>>> import numpy as np
>>> from numpy import linalg as LA
>>> np.set_printoptions(precision=3, suppress=True, linewidth=120, legacy="1.25")
>>> J = np.array([[0, 1, 1, 2, 2, 2, 0],
...     [0, 0, -1, 0, 0, 1, -2],
...     [0, 0, 0, -1, 1, 1, -1],
...     [0, 0, 0, 0, 0, 1, -1],
...     [0, 0, 0, 0, 0, 1, 0],
...     [0, 0, 0, 0, 0, 0, 0],
...     [0, 0, 0, 0, 0, 0, 0]])
>>> # triangular
>>> U, s, Vt = LA.svd(J)
>>> print(np.argmax(s[:-1] / (s[1:] + 1e-6)) + 1)
5
>>> B = U[:, :5] @ np.diag(s[:5]) @ Vt[:5]
>>> print(np.round(LA.norm(J - B, 2), 3), s[5])
0.0 0.0
>>> print(LA.matrix_rank(B))
5
>>> print(np.round(np.abs(J - B).max(), 3))
0.0
>>> print(LA.svd(J, compute_uv=False))
[3.979 2.942 1.332 0.791 0.344 0.    0.   ]
>>> print(J - J[0])
[[ 0  0  0  0  0  0  0]
 [ 0 -1 -2 -2 -2 -1 -2]
 [ 0 -1 -1 -3 -1 -1 -1]
 [ 0 -1 -1 -2 -2 -1 -1]
 [ 0 -1 -1 -2 -2 -1  0]
 [ 0 -1 -1 -2 -2 -2  0]
 [ 0 -1 -1 -2 -2 -2  0]]
>>> print(np.abs(J).max())
2
>>> print(np.count_nonzero(J))
15
>>> print(np.round(LA.norm(J), 3))
5.196
>>> print(J.shape)
(7, 7)
>>> print(np.diff(J, axis=0))
[[ 0 -1 -2 -2 -2 -1 -2]
 [ 0  0  1 -1  1  0  1]
 [ 0  0  0  1 -1  0  0]
 [ 0  0  0  0  0  0  1]
 [ 0  0  0  0  0 -1  0]
 [ 0  0  0  0  0  0  0]]
>>> print(J.mean(axis=0))
[ 0.     0.143  0.     0.143  0.429  0.857 -0.571]
>>> print(J.sum(axis=1))
[ 8 -2  0  0  1  0  0]
>>> print(J.sum(axis=0))
[ 0  1  0  1  3  6 -4]
>>> U, s, Vt = LA.svd(J)
>>> V = Vt[:(s > 1e-8).sum()]
>>> rng = np.random.default_rng(693)
>>> x = J[3] + 5 * J[4] + rng.integers(2) * np.eye(7)[2]
>>> print(x)
[ 0.  0.  1.  0.  0.  6. -1.]
>>> print(np.allclose(V.T @ V @ x, x))
True
>>> print(np.diag(V.T @ V))
[0.    0.111 1.    0.944 0.944 1.    1.   ]
>>> print(np.round(V.T @ V, 3) + 0)
[[ 0.     0.     0.     0.     0.     0.     0.   ]
 [ 0.     0.111  0.     0.222  0.222  0.     0.   ]
 [ 0.     0.     1.     0.     0.     0.     0.   ]
 [ 0.     0.222  0.     0.944 -0.056  0.     0.   ]
 [ 0.     0.222  0.    -0.056  0.944  0.     0.   ]
 [ 0.     0.     0.     0.     0.     1.     0.   ]
 [ 0.     0.     0.     0.     0.     0.     1.   ]]
>>> arr = np.loadtxt("x.csv", delimiter=",")
>>> print(arr)
[[ 4.905  3.109 12.833  3.488  0.266 14.738  9.296 16.352  2.052]
 [ 8.243  2.113 11.93   3.991 -0.041 14.744  8.843 15.184  2.353]
 [ 5.152  1.647 12.945  2.869 -0.72  14.015  7.455 14.05   3.114]
 [ 3.003  2.233 12.479  2.347 -2.563 15.278  7.915 15.396  3.771]
 [ 8.046  3.694 12.509  2.583 -0.35  16.955  9.925 13.019  2.892]
 [ 5.293  1.892 10.344  2.05  -0.391 14.433  7.764 15.374  0.476]
 [ 5.017  2.044 10.961  5.44  -0.617 14.582  9.77  13.892  3.456]
 [ 6.072  1.218 10.437  3.041 -0.319 15.508  8.492 16.111  3.109]
 [ 7.521  2.703 12.225  2.206 -0.765 14.583 10.095 13.696  2.151]
 [ 7.696  2.463 11.408  3.878  1.677 14.119  9.648 16.224  1.328]
 [ 4.857  5.168 14.204  3.888  0.341 13.189 10.655 16.05   2.138]
 [ 4.419  2.591 11.975  3.784 -0.505 15.944  8.539 15.305  3.121]
 [ 6.057  1.939 12.124  4.685  1.394 13.745  9.64  16.196  4.705]
 [ 5.654  3.064 13.504  4.669 -0.158 15.212  9.863 14.875  2.106]
 [ 3.473  3.062 13.018  1.289  1.232 14.328  8.99  15.073  0.999]
 [ 6.391  2.182 11.409  3.647 -1.692 15.55   9.843 13.926  3.717]
 [ 5.3    2.597 12.756  2.171 -1.545 17.4    9.159 16.159  4.924]
 [ 6.786  3.592 10.347  2.692 -0.326 16.677 10.184 15.101  0.167]
 [ 6.677  2.556 13.037  4.319  1.655 14.771  8.266 14.41   2.157]
 [ 5.289  3.489 14.317  1.285 -2.173 15.898  8.802 14.546  3.748]
 [ 6.679  1.274 11.813  4.329 -0.424 14.863  8.071 14.258  2.273]
 [ 7.417  3.997 12.663  3.485 -0.32  15.551  9.003 16.102  2.917]
 [ 6.893  2.016 12.165  1.795  0.194 14.4   10.183 13.053  2.049]
 [ 5.814  2.627 13.362  4.175  0.333 14.097  9.684 14.928  2.916]
 [ 5.254  3.769 10.938  1.666 -0.693 14.287  8.084 13.828  2.66 ]
 [ 6.416  2.885 12.254  1.945 -1.573 15.834  8.45  15.174  3.162]
 [ 6.478  3.606 11.917  3.488  2.725 14.763  8.122 15.034  4.013]
 [ 6.422  4.2   11.425  4.704  1.623 15.608  8.998 15.085  2.978]
 [ 6.4    4.547 11.156  2.573 -0.913 14.081  9.509 15.243  4.943]
 [ 5.633  4.132 12.57   3.64  -0.602 15.357  9.351 15.797  0.173]
 [ 5.837  3.1   11.438  4.125 -0.565 17.356  8.973 13.911  3.61 ]
 [ 5.681  2.544 10.654  3.722  0.639 15.561 10.113 15.772  3.186]
 [ 5.073  3.886 12.11   2.484 -0.854 16.665 10.667 15.974  2.215]]
>>> z = arr[:, 7] > np.median(arr[:, 7])
>>> f = arr[z].mean(axis=0) - arr[~z].mean(axis=0)
>>> print(((arr - arr.mean(axis=0)) @ f > 0).astype(int))
[1 0 0 1 0 1 0 1 0 1 1 1 1 0 1 0 1 1 0 0 0 1 0 0 0 1 0 0 1 1 0 1 1]
>>> print(np.argsort(-np.abs(f).round(6), kind="stable"))
[7 0 4 2 8 1 6 3 5]
>>> print(f)
[-0.302  0.097 -0.202 -0.054 -0.289 -0.039  0.054  1.5    0.138]
>>> basis = arr[[13, 8]].astype(float)
>>> for _ in range(5):
...     z = LA.norm(arr[:, None] - basis, axis=-1).argmin(axis=1)
...     basis = np.array([arr[z == j].mean(axis=0) for j in range(2)])
... 
>>> print(z)
[0 0 1 1 1 1 0 1 1 0 0 1 0 0 0 1 1 1 0 1 0 0 1 0 1 1 0 0 1 0 1 0 1]
>>> print(np.abs(basis[1] - basis[0]).argmax())
4
>>> x = np.array([1, -1, 0, 1, -1, 1, -2, 1, 2])
>>> target = arr @ x
>>> print(np.round(LA.lstsq(arr, target)[0], 3) + 0)
[ 1. -1.  0.  1. -1.  1. -2.  1.  2.]
>>> print(np.round(LA.pinv(arr) @ arr, 3) + 0)
[[1. 0. 0. 0. 0. 0. 0. 0. 0.]
 [0. 1. 0. 0. 0. 0. 0. 0. 0.]
 [0. 0. 1. 0. 0. 0. 0. 0. 0.]
 [0. 0. 0. 1. 0. 0. 0. 0. 0.]
 [0. 0. 0. 0. 1. 0. 0. 0. 0.]
 [0. 0. 0. 0. 0. 1. 0. 0. 0.]
 [0. 0. 0. 0. 0. 0. 1. 0. 0.]
 [0. 0. 0. 0. 0. 0. 0. 1. 0.]
 [0. 0. 0. 0. 0. 0. 0. 0. 1.]]
>>> target = target + 0.05 * rng.normal(size=33)
>>> print(target)
[21.63  27.089 26.516 27.96  23.264 21.156 24.9   29.085 20.169 21.103 15.475 26.553 27.462 21.938 13.819 26.812 31.491
 17.943 23.771 25.585 27.725 26.77  17.704 22.453 21.093 27.486 25.146 23.907 25.519 18.552 28.028 23.725 20.247]
>>> beta, *_ = LA.lstsq(arr, target)
>>> print([round(float(LA.norm(LA.solve(arr.T @ arr + lam * np.eye(9), arr.T @ target))), 2) for lam in (0, 1, 10, 100)])
[3.75, 3.63, 2.95, 1.37]
>>> print(round(float(LA.norm(target - arr @ beta)), 3))
0.222
>>> print(LA.matrix_rank(J, rtol=0.1))
4
>>> print(np.argsort(-LA.norm(J, axis=0).round(6), kind="stable")[:3])
[5 6 3]
>>> print(LA.cond(J) > 100)
True
>>> print([round(float(x), 3) for x in LA.svd(J, compute_uv=False)[:3]])
[3.979, 2.942, 1.332]
>>> Ac = (arr - arr.mean(axis=0)) / arr.std(axis=0)
>>> print(np.argwhere(np.abs(Ac) > 2))
[[ 2  6]
 [ 3  0]
 [ 3  4]
 [ 4  7]
 [ 6  3]
 [10  1]
 [10  2]
 [14  0]
 [16  5]
 [17  8]
 [19  2]
 [22  7]
 [26  4]
 [29  8]
 [30  5]]
>>> beta = LA.lstsq(np.delete(Ac, 1, axis=1), Ac[:, 1])[0]
>>> print(beta)
[-0.026  0.253 -0.22   0.206  0.159  0.351  0.13  -0.002]
>>> print(np.abs(beta).argmax())
5
>>> data = np.load("case12.npy")
>>> print(data)
[[3 2 3]
 [2 3 1]
 [0 0 0]
 [0 0 0]
 [0 0 1]
 [2 3 1]
 [0 0 0]
 [3 2 3]
 [5 5 4]
 [5 5 5]
 [0 0 0]
 [0 0 0]
 [3 2 3]
 [2 3 2]
 [2 3 1]
 [0 0 0]
 [3 2 3]
 [3 2 3]
 [0 0 0]
 [3 2 4]
 [0 0 0]
 [0 0 0]
 [3 2 3]
 [2 3 1]
 [0 0 0]
 [3 2 3]
 [5 5 4]
 [3 2 3]
 [3 2 3]
 [0 0 0]
 [5 5 4]]
>>> # rows 2 and 3 are equal
>>> f = np.array([1, 2, 2])
>>> print(np.array([np.convolve(row, f, "same") for row in data]))
[[ 8 13 10]
 [ 7 11  8]
 [ 0  0  0]
 [ 0  0  0]
 [ 0  1  2]
 [ 7 11  8]
 [ 0  0  0]
 [ 8 13 10]
 [15 24 18]
 [15 25 20]
 [ 0  0  0]
 [ 0  0  0]
 [ 8 13 10]
 [ 7 12 10]
 [ 7 11  8]
 [ 0  0  0]
 [ 8 13 10]
 [ 8 13 10]
 [ 0  0  0]
 [ 8 14 12]
 [ 0  0  0]
 [ 0  0  0]
 [ 8 13 10]
 [ 7 11  8]
 [ 0  0  0]
 [ 8 13 10]
 [15 24 18]
 [ 8 13 10]
 [ 8 13 10]
 [ 0  0  0]
 [15 24 18]]
>>> print(np.correlate(data[26], data[9], "full"))
[25 50 70 45 20]
>>> E = np.load("mat.npy")
>>> print(E)
[[-3.231 -1.359 -0.15   2.553 -1.719]
 [-0.612 -1.531 -0.281 -0.638  6.015]
 [-2.588  1.136 -0.164  2.794 -1.23 ]
 [-0.314 -0.35   3.846  0.736  0.337]
 [-1.242 -5.905  2.194 -0.659  0.716]
 [-3.628 -1.096 -2.149 -0.011 -6.304]
 [-3.156 -0.296  2.365  0.589 -2.215]
 [-1.883 -1.821 -0.729 -5.682 -3.886]
 [ 2.446 -1.91   0.61   0.181  1.717]
 [ 0.689 -1.955  1.445 -1.177  2.938]
 [ 1.821  0.574  1.186 -3.92  -0.413]
 [ 0.892  4.142 -2.227  1.444 -0.9  ]
 [ 1.957  2.474  1.461  4.832 -2.714]
 [-3.941  0.705 -1.469  1.41  -2.658]
 [ 2.889 -0.676 -1.373  2.23  -0.149]
 [ 1.903 -4.813 -1.31  -2.243  0.97 ]
 [-1.57  -1.684 -0.352 -1.613  2.594]
 [-5.254  2.043  0.489  3.597 -1.246]
 [ 2.264 -6.586  1.548 -2.182 -2.259]
 [-3.531  2.68  -0.175  1.474  4.504]
 [ 1.716 -0.687 -1.578  0.915  3.75 ]
 [-2.95   0.399 -1.71   2.719 -3.718]
 [-1.588  3.031 -0.085 -2.789 -1.59 ]
 [ 4.76   1.7    5.023  4.235 -6.49 ]
 [-0.858 -2.501 -1.606 -3.429  1.974]
 [ 0.706  0.497  3.46  -2.791 -1.23 ]
 [ 0.059  1.41  -0.212 -2.398  3.098]
 [-1.944 -0.818 -1.099  1.004 -2.954]
 [ 0.953  3.551  1.29   2.112 -2.809]
 [ 0.835  0.335  1.407  0.658 -1.454]
 [-0.608 -1.889 -3.363 -0.013 -1.99 ]
 [ 1.385  3.333 -0.995  0.077 -2.847]
 [-5.107 -2.999 -0.402  1.006  1.453]
 [-3.285  2.21  -2.498 -0.514 -4.084]
 [ 0.489  0.664  0.201  1.475 -4.086]
 [ 1.665 -3.852 -1.859  1.378 -1.91 ]
 [-1.31   2.28   0.387  1.669 -4.962]
 [ 1.918  1.106 -2.329  2.963 -2.272]
 [-3.862 -1.916 -0.135  1.575  0.347]]
>>> f = np.array([1, 0])
>>> print(np.polyval(f, E[14]))
[ 2.889 -0.676 -1.373  2.23  -0.149]
>>> print(np.cross(E[14, :3], E[29, :3]))
[-0.491 -5.211  1.532]
>>> print(np.convolve(E[14], f))
[ 2.889 -0.676 -1.373  2.23  -0.149  0.   ]
>>> print(np.correlate(E[14], E[29], "full"))
[-4.201  2.884  5.616 -4.129  1.938  2.015 -0.609  1.812 -0.124]
>>> z = E[:, 2] > np.median(E[:, 2])
>>> f = E[z].mean(axis=0) - E[~z].mean(axis=0)
>>> print(z.astype(int))
[1 0 1 1 1 0 1 0 1 1 1 0 1 0 0 0 0 1 1 0 0 0 1 1 0 1 0 0 1 1 0 0 0 0 1 0 1 0 1]
